In [1]: import numpy as np

In [2]: import numpy.linalg as la

In [3]: np.set_printoptions(precision=2, suppress=True, linewidth=140, floatmode="fixed")

In [4]: A = np.array([[0, 0, 0, 3, 0],
   ...:     [0, 0, -2, 0, 0],
   ...:     [0, 0, 0, 0, -3],
   ...:     [3, 0, 0, 0, 0],
   ...:     [0, 0, 0, 0, 0]])

In [5]: print([round(float(x), 2) for x in la.svd(A, compute_uv=False)[:3]])
[3.0, 3.0, 3.0]

In [6]: print(la.matrix_rank(A, rtol=0.1))
4

In [7]: print(round(la.norm(A, 2) / la.norm(A), 2))
0.54

In [8]: print(la.cond(A) > 100)
True

In [9]: J = np.maximum(np.array([[-1, 0],
   ...:     [1, 1],
   ...:     [-2, 1],
   ...:     [1, 0],
   ...:     [1, 1],
   ...:     [2, -1],
   ...:     [1, 2],
   ...:     [0, 2],
   ...:     [-2, 0],
   ...:     [-2, 2],
   ...:     [0, 1],
   ...:     [2, -2],
   ...:     [-2, -2],
   ...:     [2, -1],
   ...:     [-1, 2],
   ...:     [2, 0],
   ...:     [-1, 2],
   ...:     [-1, 0],
   ...:     [-1, -1],
   ...:     [1, 2]]) @ np.array([[-9, -1, -8, 5], [6, 9, -7, -3]]) + np.array([9, 9, 8, 8]), 0)

In [10]: print(J)
[[18 10 16  3]
 [ 6 17  0 10]
 [33 20 17  0]
 [ 0  8  0 13]
 [ 6 17  0 10]
 [ 0  0  0 21]
 [12 26  0  7]
 [21 27  0  2]
 [27 11 24  0]
 [39 29 10  0]
 [15 18  1  5]
 [ 0  0  6 24]
 [15  0 38  4]
 [ 0  0  0 21]
 [30 28  2  0]
 [ 0  7  0 18]
 [30 28  2  0]
 [18 10 16  3]
 [12  1 23  6]
 [12 26  0  7]]

In [11]: print(np.abs(np.diag(la.qr(A)[1])) > 1e-9)
[ True False False  True False]

In [12]: print(np.unique(A.round(6), axis=0).shape)
(5, 5)

In [13]: print(A @ la.pinv(A) @ A)
[[ 0.00  0.00  0.00  3.00  0.00]
 [ 0.00  0.00 -2.00  0.00  0.00]
 [ 0.00  0.00  0.00  0.00 -3.00]
 [ 3.00  0.00  0.00  0.00  0.00]
 [ 0.00  0.00  0.00  0.00  0.00]]

In [14]: lab = J[:, 0] > np.median(J[:, 0])

In [15]: f = J[lab].mean(axis=0) - J[~lab].mean(axis=0)

In [16]: print(np.argsort(-np.abs(f).round(6), kind="stable"))
[0 3 2 1]

In [17]: print(lab.astype(int))
[1 0 1 0 0 0 0 1 1 1 1 0 1 0 1 0 1 1 0 0]

In [18]: print((((J - J.mean(axis=0)) @ f > 0) == lab).mean())
0.95

In [19]: cen = (J - J.mean(axis=0)) / J.std(axis=0)

In [20]: print(cen.std(axis=0))
[1.00 1.00 1.00 1.00]

In [21]: coef = la.lstsq(np.delete(cen, 0, axis=1), cen[:, 0])[0]

In [22]: print(coef)
[ 0.59  0.42 -0.34]

In [23]: print(round(1 - np.var(cen[:, 0] - np.delete(cen, 0, axis=1) @ coef), 2))
0.83

In [24]: print(np.abs(coef).argmax())
0

In [25]: A2 = np.c_[J[:, :2] @ np.array([[1, 0], [4, 4]]), np.array([0, 0, -5, 3, -2, -3, 3, -4, 4, 5, 0, 2, -5, 5, 0, 3, -3, 0, 2, -4])]

In [26]: print(A2)
[[ 58  40   0]
 [ 74  68   0]
 [113  80  -5]
 [ 32  32   3]
 [ 74  68  -2]
 [  0   0  -3]
 [116 104   3]
 [129 108  -4]
 [ 71  44   4]
 [155 116   5]
 [ 87  72   0]
 [  0   0   2]
 [ 15   0  -5]
 [  0   0   5]
 [142 112   0]
 [ 28  28   3]
 [142 112  -3]
 [ 58  40   0]
 [ 16   4   2]
 [116 104  -4]]

In [27]: print(la.matrix_rank(np.c_[J, A2]))
5

In [28]: print(la.matrix_rank(A2))
3

In [29]: w1 = np.array([[-3, 3, -3, -5], [2, 4, -3, 1], [1, 5, 5, 3], [5, -1, 0, 5]])

In [30]: coef = np.array([1, 2, -3, -7])

In [31]: hid = np.maximum(J @ w1 + coef, 0)

In [32]: print((hid > 0).mean(axis=0))
[0.65 0.90 0.20 0.45]

In [33]: print((hid > 0).astype(int))
[[0 1 0 0]
 [1 1 0 1]
 [0 1 0 0]
 [1 1 0 1]
 [1 1 0 1]
 [1 0 0 1]
 [1 1 0 0]
 [1 1 0 0]
 [0 1 1 0]
 [0 1 0 0]
 [1 1 0 0]
 [1 1 1 1]
 [1 1 1 1]
 [1 0 0 1]
 [0 1 0 0]
 [1 1 0 1]
 [0 1 0 0]
 [0 1 0 0]
 [1 1 1 1]
 [1 1 0 0]]

In [34]: print(hid)
[[  0 173   0   0]
 [ 67  78   0  30]
 [  0 266   0   0]
 [ 82  21   0  66]
 [ 67  78   0  30]
 [106   0   0  98]
 [ 52 135   0   0]
 [  2 171   0   0]
 [  0 247   3   0]
 [  0 285   0   0]
 [ 18 119   0   0]
 [127   8  27 131]
 [ 14 233 142  52]
 [106   0   0  98]
 [  0 214   0   0]
 [105  12   0  90]
 [  0 214   0   0]
 [  0 173   0   0]
 [ 20 151  73  33]
 [ 52 135   0   0]]

In [35]: C = np.array([[5, 2], [1, 4], [4, 1], [4, 5]])

In [36]: print(hid @ C)
[[ 173  692]
 [ 533  596]
 [ 266 1064]
 [ 695  578]
 [ 533  596]
 [ 922  702]
 [ 395  644]
 [ 181  688]
 [ 259  991]
 [ 285 1140]
 [ 209  512]
 [1275  968]
 [1079 1362]
 [ 922  702]
 [ 214  856]
 [ 897  708]
 [ 214  856]
 [ 173  692]
 [ 675  882]
 [ 395  644]]

In [37]: print(w1 @ C)
[[-44 -22]
 [  6  22]
 [ 42  42]
 [ 44  31]]

In [38]: K = np.loadtxt("layer17.csv", delimiter=",")

In [39]: print(K)
[[ -1.00   5.00  -7.00  -9.00]
 [  6.00   8.00   4.00  -2.00]
 [ -6.00  -3.00   4.00  -9.00]
 [ -1.00  -8.00  -2.00  -8.00]
 [-13.00 -11.00 -15.00  -5.00]]

In [40]: U, sig, VT = la.svd(K, full_matrices=False)

In [41]: print(np.round(U.T @ U, 2) + 0)
[[1.00 0.00 0.00 0.00]
 [0.00 1.00 0.00 0.00]
 [0.00 0.00 1.00 0.00]
 [0.00 0.00 0.00 1.00]]

In [42]: print(sig)
[27.15 13.79 11.40  5.78]

In [43]: print(np.abs(U[:, 0]).round(6).argmax())
4

In [44]: print(np.abs(VT[0]))
[0.54 0.52 0.55 0.36]

In [45]: print(K.shape)
(5, 4)

In [46]: print(round(float(la.norm(K)), 2))
33.03

In [47]: print(np.count_nonzero(K))
20

In [48]: print(K - K[0])
[[  0.00   0.00   0.00   0.00]
 [  7.00   3.00  11.00   7.00]
 [ -5.00  -8.00  11.00   0.00]
 [  0.00 -13.00   5.00   1.00]
 [-12.00 -16.00  -8.00   4.00]]

In [49]: print(la.matrix_rank(K))
4

In [50]: print(K.mean(axis=0))
[-3.00 -1.80 -3.20 -6.60]

In [51]: print(K.sum(axis=0))
[-15.00  -9.00 -16.00 -33.00]

In [52]: print(K.sum(axis=1))
[-12.00  16.00 -14.00 -19.00 -44.00]

In [53]: f, v = K[4], K[3]

In [54]: print(f @ v)
171.0

In [55]: p = (f @ v) / (f @ f) * f

In [56]: print(np.round(la.norm(f + v) ** 2 + la.norm(f - v) ** 2, 2))
1346.0

In [57]: print(np.outer(f, v))
[[ 13.00 104.00  26.00 104.00]
 [ 11.00  88.00  22.00  88.00]
 [ 15.00 120.00  30.00 120.00]
 [  5.00  40.00  10.00  40.00]]

In [58]: w1 = np.array([[-1, -5], [-5, 1], [-4, 8], [-6, -3]])

In [59]: coef = np.array([2, -1])

In [60]: hid = np.maximum(K @ w1 + coef, 0)

In [61]: print(hid)
[[ 60.00   0.00]
 [  0.00  15.00]
 [ 61.00  85.00]
 [ 99.00   4.00]
 [160.00   0.00]]

In [62]: print(la.matrix_rank(hid))
2

In [63]: C = np.array([[7, -2], [1, 9]])

In [64]: print((hid @ C).round(6).argmax(axis=1))
[0 1 1 0 0]

In [65]: print(K.ravel(order="F"))
[ -1.00   6.00  -6.00  -1.00 -13.00   5.00   8.00  -3.00  -8.00 -11.00  -7.00   4.00   4.00  -2.00 -15.00  -9.00  -2.00  -9.00  -8.00
  -5.00]

In [66]: t3 = K.reshape(5, 2, -1)

In [67]: print(t3.transpose(1, 0, 2))
[[[ -1.00   5.00]
  [  6.00   8.00]
  [ -6.00  -3.00]
  [ -1.00  -8.00]
  [-13.00 -11.00]]

 [[ -7.00  -9.00]
  [  4.00  -2.00]
  [  4.00  -9.00]
  [ -2.00  -8.00]
  [-15.00  -5.00]]]

In [68]: print(t3.shape)
(5, 2, 2)

In [69]: data = np.array([[1, -1, -1, 1, -1, 1, 1, -1],
    ...:     [1, 1, 1, 1, -1, -1, -1, -1],
    ...:     [1, -1, 1, -1, -1, 1, -1, 1]])

In [70]: U, sig, VT = la.svd(data, full_matrices=False)

In [71]: print(np.round(VT @ VT.T, 2) + 0)
[[1.00 0.00 0.00]
 [0.00 1.00 0.00]
 [0.00 0.00 1.00]]

In [72]: print(np.cumsum(sig ** 2) / np.sum(sig ** 2))
[0.33 0.67 1.00]

In [73]: print(sig / sig[0])
[1.00 1.00 1.00]

In [74]: print((sig > 1e-8).sum())
3

In [75]: A2 = data / la.norm(data, axis=1, keepdims=True)

In [76]: cov = A2 @ A2.T

In [77]: print((np.abs(cov) > 0.9).astype(int))
[[1 0 0]
 [0 1 0]
 [0 0 1]]

In [78]: print(np.argwhere(np.triu(np.abs(cov) > 0.95, 1)))
[]

In [79]: print(np.trace(A))
0

In [80]: print(la.matrix_power(A, 2))
[[9 0 0 0 0]
 [0 0 0 0 6]
 [0 0 0 0 0]
 [0 0 0 9 0]
 [0 0 0 0 0]]

In [81]: print((A - A.T) / 2)
[[ 0.00  0.00  0.00  0.00  0.00]
 [ 0.00  0.00 -1.00  0.00  0.00]
 [ 0.00  1.00  0.00  0.00 -1.50]
 [ 0.00  0.00  0.00  0.00  0.00]
 [ 0.00  0.00  1.50  0.00  0.00]]

In [82]: print(round(float(np.abs(la.eigvals(A)).max()), 2))
3.0

In [83]: m1 = np.load("out9.npy")

In [84]: print(m1)
[[-4.98 -2.00]
 [-5.00 -1.98]]

In [85]: A2 = la.inv(m1)

In [86]: print(np.round(la.slogdet(m1)[0], 2))
-1.0

In [87]: print(la.det(m1) * A2)
[[-1.98  2.00]
 [ 5.00 -4.98]]

In [88]: print(np.round(m1 @ A2, 2) + 0)
[[1.00 0.00]
 [0.00 1.00]]

In [89]: print(A2)
[[ 14.18 -14.33]
 [-35.82  35.67]]

In [90]: print(round(float(la.cond(m1)), 2))
413.47

In [91]: print((np.abs(A2) > 1e-9).astype(int))
[[1 1]
 [1 1]]

In [92]: print(round(float(la.det(m1) * la.det(A2)), 2))
1.0

In [93]: print(la.inv(A2))
[[-4.98 -2.00]
 [-5.00 -1.98]]

In [94]: print(la.matrix_rank(m1, rtol=0.1))
1

In [95]: print(np.argsort(-la.norm(m1, axis=0).round(6), kind="stable")[:3])
[0 1]

In [96]: print(round(np.log10(la.cond(m1))))
3

In [97]: w1 = np.array([[2, 1, 1, 0, 1, 1], [-1, -2, -1, -1, -1, -1]])

In [98]: coef = np.array([2, 3, 3, -1, 0, 1])

In [99]: hid = np.maximum(m1 @ w1 + coef, 0)

In [100]: print(la.matrix_rank(hid))
2

In [101]: print(hid)
[[0.00 2.02 0.02 1.00 0.00 0.00]
 [0.00 1.96 0.00 0.98 0.00 0.00]]

In [102]: print((hid > 0).mean(axis=0))
[0.00 1.00 0.50 1.00 0.00 0.00]

In [103]: print((hid > 0).astype(int))
[[0 1 1 1 0 0]
 [0 1 0 1 0 0]]

In [104]: C = np.array([[2, 2, 0], [2, 2, 3], [2, 2, 0], [0, 2, 3], [1, 0, 2], [2, 3, 1]])

In [105]: print((hid @ C).round(6).argmax(axis=1))
[2 2]

In [106]: print(w1 @ C)
[[ 11  11   6]
 [-11 -13 -12]]

In [107]: rng = np.random.default_rng(222)

In [108]: lab = rng.permutation(2)

In [109]: print(lab)
[0 1]

In [110]: A2 = m1[lab][:, lab]

In [111]: print(np.sort(np.abs(la.eigvals(A2))))
[0.02 6.98]

In [112]: A2 = np.array([[-2]])

In [113]: C = np.array([[0]])

In [114]: mat = np.block([[A2, np.zeros((1, 1))], [np.zeros((1, 1)), C]])

In [115]: print(mat)
[[-2.00  0.00]
 [ 0.00  0.00]]

In [116]: # 2 blocks once reordered

In [117]: print(np.argsort(-la.norm(mat, axis=0).round(6), kind="stable")[:3])
[0 1]

In [118]: print(round(float(la.norm(mat, 2) / la.norm(mat)), 2))
1.0

In [119]: print(la.matrix_rank(mat, rtol=0.1))
1

In [120]: print(la.cond(mat) > 100)
True

In [121]: E = np.load("w.npy")

In [122]: print(E)
[[  6.75   6.12   0.34]
 [ -6.17  10.20  -0.91]
 [  0.22  22.55  -0.91]
 [  8.63   5.45   0.31]
 [  4.74  11.25  -0.31]
 [  8.82  -5.90   0.35]
 [ -2.59  -5.45  -0.21]
 [  4.80   4.93  -0.05]
 [ -3.29  15.39  -0.31]
 [  6.52   0.65   0.09]
 [  6.24  -4.35   0.90]
 [  4.08 -13.18   0.82]
 [ -3.82   1.27  -0.68]
 [ -3.90 -12.93   0.52]
 [  2.79   5.91  -0.16]
 [ -0.14  -0.94   0.36]
 [  2.08  -5.93   0.59]
 [  0.77   8.40  -0.02]]

In [123]: D = la.norm(E[:, None] - E[None], axis=-1)

In [124]: print(np.unravel_index(D.round(6).argmax(), D.shape))
(np.int64(2), np.int64(11))

In [125]: print((D + 1e9 * np.eye(18)).round(6).argmin(axis=1))
[ 3  8  8  0 17 10 16 14  1  7  5 16 15  6  7 12 10 14]

In [126]: print(np.flatnonzero(D[2] < D.mean() / 2))
[2]

In [127]: print(D.shape)
(18, 18)

In [128]: cov = np.cov(E, rowvar=False)

In [129]: print(la.eigvalsh(cov)[::-1])
[90.60 21.15  0.07]

In [130]: print(np.polyfit(E[:, 1], E[:, 0], 1))
[-0.06  2.17]

In [131]: print(E.std(axis=0))
[4.51 9.22 0.52]

In [132]: print(cov.shape)
(3, 3)

In [133]: print(round(float(np.corrcoef(E[:, 1], E[:, 0])[0, 1]), 2))
-0.12

In [134]: print(cov)
[[21.50 -5.28  1.34]
 [-5.28 90.03 -3.79]
 [ 1.34 -3.79  0.29]]
